$ ipython --no-banner

In [1]: import numpy as np

In [2]: np.set_printoptions(suppress=True, linewidth=120)

In [3]: F = np.load("x.npy")

In [4]: F
Out[4]: 
array([[10,  7,  1,  3, -1, -4, -3,  7, -1,  0,  5],
       [ 7, -6, -2, -1,  5,  8,  1, -9, -4,  4,  0],
       [ 1, -2, -2,  1,  1,  2, -7,  5,  0,  6, -6],
       [ 3, -1,  1, -2,  4,  2,  3, -3, -1,  9, -1],
       [-1,  5,  1,  4,  4, -6, -1,  6,  0, -2,  8],
       [-4,  8,  2,  2, -6, -8, -3, -4, -6, -3,  0],
       [-3,  1, -7,  3, -1, -3,  4, -6,  4,  2, -6],
       [ 7, -9,  5, -3,  6, -4, -6, -2,  5,  0, -4],
       [-1, -4,  0, -1,  0, -6,  4,  5,  8, -3, -2],
       [ 0,  4,  6,  9, -2, -3,  2,  0, -3,  8, -3],
       [ 5,  0, -6, -1,  8,  0, -6, -4, -2, -3,  2]])

In [5]: vals, evecs = np.linalg.eigh(F)

In [6]: np.round(evecs @ np.diag(vals) @ evecs.T, 1) + 0
Out[6]: 
array([[10.,  7.,  1.,  3., -1., -4., -3.,  7., -1.,  0.,  5.],
       [ 7., -6., -2., -1.,  5.,  8.,  1., -9., -4.,  4.,  0.],
       [ 1., -2., -2.,  1.,  1.,  2., -7.,  5.,  0.,  6., -6.],
       [ 3., -1.,  1., -2.,  4.,  2.,  3., -3., -1.,  9., -1.],
       [-1.,  5.,  1.,  4.,  4., -6., -1.,  6.,  0., -2.,  8.],
       [-4.,  8.,  2.,  2., -6., -8., -3., -4., -6., -3.,  0.],
       [-3.,  1., -7.,  3., -1., -3.,  4., -6.,  4.,  2., -6.],
       [ 7., -9.,  5., -3.,  6., -4., -6., -2.,  5.,  0., -4.],
       [-1., -4.,  0., -1.,  0., -6.,  4.,  5.,  8., -3., -2.],
       [ 0.,  4.,  6.,  9., -2., -3.,  2.,  0., -3.,  8., -3.],
       [ 5.,  0., -6., -1.,  8.,  0., -6., -4., -2., -3.,  2.]])

In [7]: np.round(np.linalg.svd(F, compute_uv=False), 1)
Out[7]: array([26.8, 20.7, 19.3, 17.2, 13.9, 11.9, 11.6,  8.3,  5.6,  2.1,  1.4])

In [8]: B = F / np.linalg.norm(F, axis=1, keepdims=True)

In [9]: cov = B @ B.T

In [10]: (np.abs(cov) > 0.9).astype(int)
Out[10]: 
array([[1, 0, 0, 0, 0, 0, 0, 0, 0, 0, 0],
       [0, 1, 0, 0, 0, 0, 0, 0, 0, 0, 0],
       [0, 0, 1, 0, 0, 0, 0, 0, 0, 0, 0],
       [0, 0, 0, 1, 0, 0, 0, 0, 0, 0, 0],
       [0, 0, 0, 0, 1, 0, 0, 0, 0, 0, 0],
       [0, 0, 0, 0, 0, 1, 0, 0, 0, 0, 0],
       [0, 0, 0, 0, 0, 0, 1, 0, 0, 0, 0],
       [0, 0, 0, 0, 0, 0, 0, 1, 0, 0, 0],
       [0, 0, 0, 0, 0, 0, 0, 0, 1, 0, 0],
       [0, 0, 0, 0, 0, 0, 0, 0, 0, 1, 0],
       [0, 0, 0, 0, 0, 0, 0, 0, 0, 0, 1]])

In [11]: cov.round(1) + 0
Out[11]: 
array([[ 1. , -0.3,  0.1, -0.1,  0.6,  0.2, -0.4,  0. , -0.1,  0.2,  0.2],
       [-0.3,  1. ,  0.1,  0.7, -0.6, -0.5,  0. ,  0.3, -0.5, -0.1,  0.5],
       [ 0.1,  0.1,  1. ,  0.2, -0.2, -0.3,  0. ,  0.3, -0.1,  0.2,  0.1],
       [-0.1,  0.7,  0.2,  1. , -0.4, -0.4,  0.1,  0.2, -0.3,  0.3,  0.1],
       [ 0.6, -0.6, -0.2, -0.4,  1. ,  0.3, -0.3, -0.2,  0.2,  0.1,  0.1],
       [ 0.2, -0.5, -0.3, -0.4,  0.3,  1. ,  0.1, -0.4, -0.3,  0.4, -0.1],
       [-0.4,  0. ,  0. ,  0.1, -0.3,  0.1,  1. , -0.2,  0.2,  0.1, -0.1],
       [ 0. ,  0.3,  0.3,  0.2, -0.2, -0.4, -0.2,  1. ,  0.3, -0.2,  0.3],
       [-0.1, -0.5, -0.1, -0.3,  0.2, -0.3,  0.2,  0.3,  1. , -0.2, -0.3],
       [ 0.2, -0.1,  0.2,  0.3,  0.1,  0.4,  0.1, -0.2, -0.2,  1. , -0.5],
       [ 0.2,  0.5,  0.1,  0.1,  0.1, -0.1, -0.1,  0.3, -0.3, -0.5,  1. ]])

In [12]: round(float(np.degrees(np.arccos(np.clip(cov[1, 6], -1, 1)))), 1)
Out[12]: 88.8

In [13]: np.argwhere(np.triu(np.abs(cov) > 0.95, 1))
Out[13]: array([], shape=(0, 2), dtype=int64)

In [14]: B = np.array([[-2, -3, -9, 0, -3, -5, -9],
    ...:     [-1, -5, -9, 9, -1, 9, 3],
    ...:     [2, -8, 0, 7, -2, -6, 0],
    ...:     [-5, 5, 8, -2, 8, 3, 5]])

In [15]: data = B.T @ B

In [16]: data
Out[16]: 
array([[  34,  -30,  -13,   15,  -37,  -26,  -10],
       [ -30,  123,  112, -111,   70,   33,   37],
       [ -13,  112,  226,  -97,  100,  -12,   94],
       [  15, -111,  -97,  134,  -39,   33,   17],
       [ -37,   70,  100,  -39,   78,   42,   64],
       [ -26,   33,  -12,   33,   42,  151,   87],
       [ -10,   37,   94,   17,   64,   87,  115]])

In [17]: # symmetric

In [18]: vec = np.array([-1, -1, -3, 1, -3, -2, 3])

In [19]: a = np.maximum(data @ vec, 0)

In [20]: np.tanh(data @ vec)
Out[20]: array([ 1., -1., -1.,  1., -1., -1., -1.])

In [21]: np.flatnonzero(a > 1e-9)
Out[21]: array([0, 3])

In [22]: np.maximum(data @ vec, 0) - np.maximum(-data @ vec, 0)
Out[22]: array([ 183, -705, -868,  623, -498, -105, -313])

In [23]: data.T @ a
Out[23]: array([ 15567, -74643, -62810,  86227, -31068,  15801,   8761])

In [24]: vals, evecs = np.linalg.eigh(data)

In [25]: vec = np.array([-3, 8, -7, -5, 7, -5, -8])

In [26]: np.abs(data).sum(axis=1).max(), round(np.abs(vals).max(), 1)
Out[26]: (np.int64(654), np.float64(462.9))

In [27]: np.round(evecs * np.abs(vals) @ evecs.T, 1)
Out[27]: 
array([[  34.,  -30.,  -13.,   15.,  -37.,  -26.,  -10.],
       [ -30.,  123.,  112., -111.,   70.,   33.,   37.],
       [ -13.,  112.,  226.,  -97.,  100.,  -12.,   94.],
       [  15., -111.,  -97.,  134.,  -39.,   33.,   17.],
       [ -37.,   70.,  100.,  -39.,   78.,   42.,   64.],
       [ -26.,   33.,  -12.,   33.,   42.,  151.,   87.],
       [ -10.,   37.,   94.,   17.,   64.,   87.,  115.]])

In [28]: Uu, sigma, Vh = np.linalg.svd(data)

In [29]: np.argmax(sigma[:-1] / (sigma[1:] + 1e-6)) + 1
Out[29]: np.int64(4)

In [30]: B = Uu[:, :4] @ np.diag(sigma[:4]) @ Vh[:4]

In [31]: np.linalg.matrix_rank(data, rtol=0.05)
Out[31]: np.int64(4)

In [32]: round(np.abs(data - B).max(), 1)
Out[32]: np.float64(0.0)

In [33]: data.sum(axis=0)
Out[33]: array([-67, 234, 410, -48, 278, 308, 404])

In [34]: np.diff(data, axis=0)
Out[34]: 
array([[ -64,  153,  125, -126,  107,   59,   47],
       [  17,  -11,  114,   14,   30,  -45,   57],
       [  28, -223, -323,  231, -139,   45,  -77],
       [ -52,  181,  197, -173,  117,    9,   47],
       [  11,  -37, -112,   72,  -36,  109,   23],
       [  16,    4,  106,  -16,   22,  -64,   28]])

In [35]: np.linalg.matrix_rank(data)
Out[35]: np.int64(4)

In [36]: np.linalg.rank(data)
---------------------------------------------------------------------------
AttributeError                            Traceback (most recent call last)
Cell In[36], line 1
----> 1 np.linalg.rank(data)

AttributeError: module 'numpy.linalg' has no attribute 'rank'

In [37]: np.round(data.mean(axis=0), 1)
Out[37]: array([-9.6, 33.4, 58.6, -6.9, 39.7, 44. , 57.7])
